$ python3 -q
>>> import numpy as np
>>> np.set_printoptions(suppress=True, linewidth=200)
>>> W0 = np.array([[-4, 6, 0, 6],
...     [-4, 6, 0, 6],
...     [4, -6, 0, -6],
...     [-2, 3, 0, 3],
...     [0, 0, 0, 0]])
>>> W0
array([[-4,  6,  0,  6],
       [-4,  6,  0,  6],
       [ 4, -6,  0, -6],
       [-2,  3,  0,  3],
       [ 0,  0,  0,  0]])
>>> np.round(np.linalg.norm(W0, 2) / np.linalg.norm(W0), 3)
np.float64(1.0)
>>> [round(float(x), 3) for x in np.linalg.svd(W0, compute_uv=False)[:3]]
[16.912, 0.0, 0.0]
>>> np.linalg.cond(W0) > 100
np.True_
>>> E = np.loadtxt("x.csv", delimiter=",")
>>> E
array([[-18.,   4.,   7.,   5.],
       [-12.,   6.,   4.,   0.],
       [-30.,   0.,  13.,  15.],
       [-12.,   8.,   4.,  -2.]])
>>> U, sv, Vt = np.linalg.svd(E)
>>> sv.round(3) + 0
array([44.475, 12.408,  0.244,  0.   ])
>>> np.argmax(sv[:-1] / (sv[1:] + 1e-6)) + 1
np.int64(3)
>>> Y = U[:, :3] @ np.diag(sv[:3]) @ Vt[:3]
>>> np.linalg.matrix_rank(E, rtol=0.05)
np.int64(2)
>>> round(np.abs(E - Y).max(), 3)
np.float64(0.0)
>>> round(float(np.linalg.norm(E - Y) / np.linalg.norm(E)), 3)
0.0
>>> U, sv, Vt = np.linalg.svd(E)
>>> vecs = Vt[:(sv > 1e-8).sum()]
>>> rng = np.random.default_rng(44)
>>> vec = E[2] + -2 * E[0] + rng.integers(2) * np.eye(4)[3]
>>> vec
array([ 6., -8., -1.,  6.])
>>> np.round(np.linalg.norm(vec - vecs.T @ vecs @ vec), 3)
np.float64(0.667)
>>> np.round(np.diag(vecs.T @ vecs), 3)
array([0.889, 0.556, 1.   , 0.556])
>>> np.allclose(vecs.T @ vecs @ vec, vec)
False
>>> F = np.loadtxt("out9.csv", delimiter=",")
>>> F
array([[ 0.129, -0.139,  0.02 ],
       [ 0.371, -0.397,  0.06 ],
       [ 0.653, -0.686,  0.119],
       [-0.371,  0.397, -0.06 ],
       [-0.778,  0.808, -0.159],
       [-0.915,  0.933, -0.235],
       [ 0.778, -0.808,  0.159],
       [-0.824,  0.851, -0.178],
       [-0.824,  0.851, -0.178],
       [-0.721,  0.753, -0.139],
       [ 0.778, -0.808,  0.159],
       [-0.778,  0.808, -0.159],
       [ 0.129, -0.139,  0.02 ],
       [ 0.371, -0.397,  0.06 ]])
>>> U, sv, Vt = np.linalg.svd(F)
>>> sv.round(3)
array([3.571, 0.065, 0.005])
>>> Y = U[:, :1] @ np.diag(sv[:1]) @ Vt[:1]
>>> np.linalg.matrix_rank(F, rtol=0.05)
np.int64(1)
>>> round(float(np.linalg.norm(F - Y, 2)), 3), np.round(sv[1], 3)
(0.065, np.float64(0.065))
>>> X = np.array([[1, -1, 1, -1, -1, 1, -1, 1],
...     [1, -1, 1, -1, 1, -1, 1, -1],
...     [1, 1, -1, -1, -1, -1, 1, 1],
...     [1, 1, 1, 1, -1, -1, -1, -1],
...     [1, 1, -1, -1, 1, 1, -1, -1],
...     [1, -1, -1, 1, 1, -1, -1, 1]])
>>> np.round(np.linalg.norm(X) ** 2 / np.linalg.norm(X, 2) ** 2, 3)
np.float64(6.0)
>>> round(np.linalg.norm(X, 2), 3)
np.float64(2.828)
>>> np.round(np.linalg.norm(X, axis=1), 3)
array([2.828, 2.828, 2.828, 2.828, 2.828, 2.828])
>>> X[0] @ X[4]
np.int64(0)
>>> np.round(np.linalg.norm(X, axis=0), 3)
array([2.449, 2.449, 2.449, 2.449, 2.449, 2.449, 2.449, 2.449])
>>> np.round(np.linalg.norm(X[0], 1), 3), np.round(np.linalg.norm(X[0], np.inf), 3)
(np.float64(8.0), np.float64(1.0))
>>> A = np.load("layer14.npy")
>>> A
array([[ 3.01 ,  0.01 ,  1.002, -2.   , -0.961],
       [ 2.998, -0.015,  1.03 , -1.984, -0.995],
       [ 3.006,  0.015,  0.999, -1.994, -1.02 ],
       [ 3.008,  0.046,  1.017, -2.   , -0.993],
       [ 2.996, -0.023,  1.001, -2.013, -1.007],
       [ 3.012, -0.002,  1.037, -1.988, -0.999],
       [ 2.99 ,  0.008,  0.988, -2.02 , -1.004],
       [ 2.992, -0.002,  0.974, -2.039, -0.977],
       [-0.997, -3.011,  2.993, -0.031, -1.989],
       [-0.951, -2.968,  3.019, -0.015, -2.041],
       [-0.988, -2.985,  3.005,  0.012, -1.984],
       [-1.012, -2.979,  3.024,  0.004, -1.985],
       [-1.   , -2.999,  3.006, -0.018, -2.012],
       [-1.   , -2.995,  2.995,  0.01 , -1.991],
       [-1.026, -3.04 ,  3.026,  0.004, -1.989],
       [-0.971, -3.038,  3.005,  0.021, -1.994]])
>>> Y = np.c_[F[:, :2] @ np.array([[3, -2], [5, 5]]), np.array([4, -1, -3, 3, 2, 5, 0, -3, -4, 2, 3, -5, -3, 5])]
>>> Y.round(3)
array([[-0.308, -0.953,  4.   ],
       [-0.872, -2.727, -1.   ],
       [-1.471, -4.736, -3.   ],
       [ 0.872,  2.727,  3.   ],
       [ 1.706,  5.596,  2.   ],
       [ 1.92 ,  6.495,  5.   ],
       [-1.706, -5.596,  0.   ],
       [ 1.783,  5.903, -3.   ],
       [ 1.783,  5.903, -4.   ],
       [ 1.602,  5.207,  2.   ],
       [-1.706, -5.596,  3.   ],
       [ 1.706,  5.596, -5.   ],
       [-0.308, -0.953, -3.   ],
       [-0.872, -2.727,  5.   ]])
>>> np.round(np.linalg.norm(np.linalg.qr(F)[0].T @ Y, axis=0) ** 2 / ((Y ** 2).sum(axis=0) + 1e-12), 3)
array([1.   , 1.   , 0.137])
>>> np.round(np.linalg.norm(Y - F @ np.linalg.lstsq(F, Y)[0], axis=0), 3) + 0
array([ 0.   ,  0.   , 11.785])
>>> vec = np.array([-4, 5, 3])
>>> rhs = Y @ vec
>>> b, lr = np.zeros(3), 1 / np.linalg.norm(Y, 2) ** 2
>>> for i in range(30):
...     b -= lr * Y.T @ (Y @ b - rhs)
...     if i % 5 == 0: print(i, round(np.linalg.norm(Y @ b - rhs), 3))
... 
0 23.193
5 1.167
10 0.521
15 0.519
20 0.519
25 0.519
>>> b.round(3)
array([1.048, 3.462, 3.004])
>>> round(np.linalg.cond(Y), 3)
np.float64(188.211)
>>> vec = np.array([2, 1, 0, 2, 2])
>>> rhs = A @ vec
>>> b, lr = np.zeros(5), 1 / np.linalg.norm(A, 2) ** 2
>>> for i in range(20):
...     b -= lr * A.T @ (A @ b - rhs)
...     if i % 5 == 0: print(i, round(np.linalg.norm(A @ b - rhs), 3))
... 
0 2.268
5 0.232
10 0.232
15 0.232
>>> b.round(3)
array([ 0.554,  1.185, -1.133, -0.106,  0.736])
>>> [round(float(x), 3) for x in np.linalg.svd(A, compute_uv=False)[:3]]
[13.719, 10.788, 0.089]
>>> np.linalg.matrix_rank(A, rtol=0.1)
np.int64(2)
>>> round(np.log10(np.linalg.cond(A)))
2
>>> np.linalg.cond(A) > 100
np.True_
>>> M, _ = np.linalg.qr(np.array([[1.0, -0.9], [-0.1, -0.7]]))
>>> M.round(3)
array([[-0.995,  0.1  ],
       [ 0.1  ,  0.995]])
>>> vec = np.array([2, 0])
>>> np.round(np.linalg.inv(M), 3)
array([[-0.995,  0.1  ],
       [ 0.1  ,  0.995]])
>>> np.round(np.abs(np.linalg.eigvals(M)), 3)
array([1., 1.])
>>> [p for p in range(1, 25) if np.allclose(np.linalg.matrix_power(M, p), np.eye(2))]
[2, 4, 6, 8, 10, 12, 14, 16, 18, 20, 22, 24]
>>> u = np.array([-2, 2, 2, 2])
>>> g = np.array([0, 1, -1])
>>> K = u[:, None] + g[None, :]
>>> K
array([[-2, -1, -3],
       [ 2,  3,  1],
       [ 2,  3,  1],
       [ 2,  3,  1]])
>>> w1 = np.array([[-6, 9], [9, 3], [2, 7]])
>>> b = np.array([-1, 1])
>>> hid = np.maximum(K @ w1 + b, 0)
>>> (hid > 0).astype(int)
array([[0, 0],
       [1, 1],
       [1, 1],
       [1, 1]])
>>> (hid > 0).mean(axis=0)
array([0.75, 0.75])
>>> Z = np.array([[1, 2], [1, 1]])
>>> hid @ Z
array([[ 0,  0],
       [51, 67],
       [51, 67],
       [51, 67]])
>>> [round(float(x), 3) for x in np.linalg.svd(K, compute_uv=False)[:3]]
[7.09, 2.394, 0.0]
>>> np.argsort(-np.linalg.norm(K, axis=0).round(6), kind="stable")[:3]
array([1, 0, 2])
>>> round(float(np.linalg.norm(K, 2) / np.linalg.norm(K)), 3)
0.947
>>> Y = K[0, 0] * K[1:] - np.outer(K[1:, 0], K[0])
>>> Y
array([[ 0, -4,  4],
       [ 0, -4,  4],
       [ 0, -4,  4]])
>>> np.flatnonzero(~Y.round(6).any(axis=1))
array([], dtype=int64)
>>> K[:, 0] / K[0, 0]
array([ 1., -1., -1., -1.])
>>> data = np.loadtxt("w.csv", delimiter=",")
>>> data
array([[ 1.281,  1.301,  0.185, -0.669,  0.872,  4.37 ],
       [ 3.263,  2.517,  0.344,  0.215,  2.409, 11.343],
       [ 2.543,  2.067,  0.134,  0.739,  2.641,  7.406],
       [-0.179, -0.107, -0.282, -0.053,  0.401,  0.3  ],
       [ 0.683,  0.983,  0.388,  0.645,  1.17 ,  3.856],
       [ 3.075,  2.818, -0.526, -0.309,  3.273, 11.624]])
>>> ang = np.radians(72)
>>> R = np.eye(6)
>>> R[4, 4] = R[3, 3] = np.cos(ang)
>>> R[4, 3], R[3, 4] = -np.sin(ang), np.sin(ang)
>>> R.round(3)
array([[ 1.   ,  0.   ,  0.   ,  0.   ,  0.   ,  0.   ],
       [ 0.   ,  1.   ,  0.   ,  0.   ,  0.   ,  0.   ],
       [ 0.   ,  0.   ,  1.   ,  0.   ,  0.   ,  0.   ],
       [ 0.   ,  0.   ,  0.   ,  0.309,  0.951,  0.   ],
       [ 0.   ,  0.   ,  0.   , -0.951,  0.309,  0.   ],
       [ 0.   ,  0.   ,  0.   ,  0.   ,  0.   ,  1.   ]])
>>> Y = data @ R.T
>>> Y.round(3)
array([[ 1.281,  1.301,  0.185,  0.623,  0.906,  4.37 ],
       [ 3.263,  2.517,  0.344,  2.358,  0.54 , 11.343],
       [ 2.543,  2.067,  0.134,  2.74 ,  0.113,  7.406],
       [-0.179, -0.107, -0.282,  0.365,  0.174,  0.3  ],
       [ 0.683,  0.983,  0.388,  1.312, -0.252,  3.856],
       [ 3.075,  2.818, -0.526,  3.017,  1.305, 11.624]])
>>> np.allclose(np.linalg.norm(data, axis=1), np.linalg.norm(Y, axis=1))
True
>>> np.allclose(data @ data.T, Y @ Y.T)
True
>>> np.round(np.abs(Y - data).max(axis=0), 3)
array([0.   , 0.   , 0.   , 3.326, 2.528, 0.   ])
>>> np.round(np.linalg.det(R), 3), np.round(np.trace(R), 3)
(np.float64(1.0), np.float64(4.618))
>>> r = np.linalg.matrix_rank(E)
>>> r
np.int64(3)
>>> null = np.linalg.svd(E)[2][r:].T
>>> np.allclose(E @ null, 0)
True
>>> [int(np.linalg.matrix_rank(np.delete(E, i, axis=0))) for i in range(4)]
[3, 3, 3, 2]
>>> np.round(null[:, 0] / null[np.abs(null[:, 0]).round(6).argmax(), 0], 3) + 0
array([0.5, 1. , 0. , 1. ])
>>> U, sv, Vt = np.linalg.svd(data, full_matrices=False)
>>> np.round(U.T @ U, 3) + 0
array([[1., 0., 0., 0., 0., 0.],
       [0., 1., 0., 0., 0., 0.],
       [0., 0., 1., 0., 0., 0.],
       [0., 0., 0., 1., 0., 0.],
       [0., 0., 0., 0., 1., 0.],
       [0., 0., 0., 0., 0., 1.]])
>>> (sv > 1e-8).sum()
np.int64(6)
>>> U.shape, sv.shape, Vt.shape
((6, 6), (6,), (6, 6))
>>> data.reshape(2, -1)
array([[ 1.281,  1.301,  0.185, -0.669,  0.872,  4.37 ,  3.263,  2.517,  0.344,  0.215,  2.409, 11.343,  2.543,  2.067,  0.134,  0.739,  2.641,  7.406],
       [-0.179, -0.107, -0.282, -0.053,  0.401,  0.3  ,  0.683,  0.983,  0.388,  0.645,  1.17 ,  3.856,  3.075,  2.818, -0.526, -0.309,  3.273, 11.624]])
>>> data.ravel(order="F")
array([ 1.281,  3.263,  2.543, -0.179,  0.683,  3.075,  1.301,  2.517,  2.067, -0.107,  0.983,  2.818,  0.185,  0.344,  0.134, -0.282,  0.388, -0.526, -0.669,  0.215,  0.739, -0.053,  0.645, -0.309,
        0.872,  2.409,  2.641,  0.401,  1.17 ,  3.273,  4.37 , 11.343,  7.406,  0.3  ,  3.856, 11.624])
>>> t3 = data.reshape(6, 2, -1)
>>> t3.transpose(1, 0, 2)
array([[[ 1.281,  1.301,  0.185],
        [ 3.263,  2.517,  0.344],
        [ 2.543,  2.067,  0.134],
        [-0.179, -0.107, -0.282],
        [ 0.683,  0.983,  0.388],
        [ 3.075,  2.818, -0.526]],

       [[-0.669,  0.872,  4.37 ],
        [ 0.215,  2.409, 11.343],
        [ 0.739,  2.641,  7.406],
        [-0.053,  0.401,  0.3  ],
        [ 0.645,  1.17 ,  3.856],
        [-0.309,  3.273, 11.624]]])
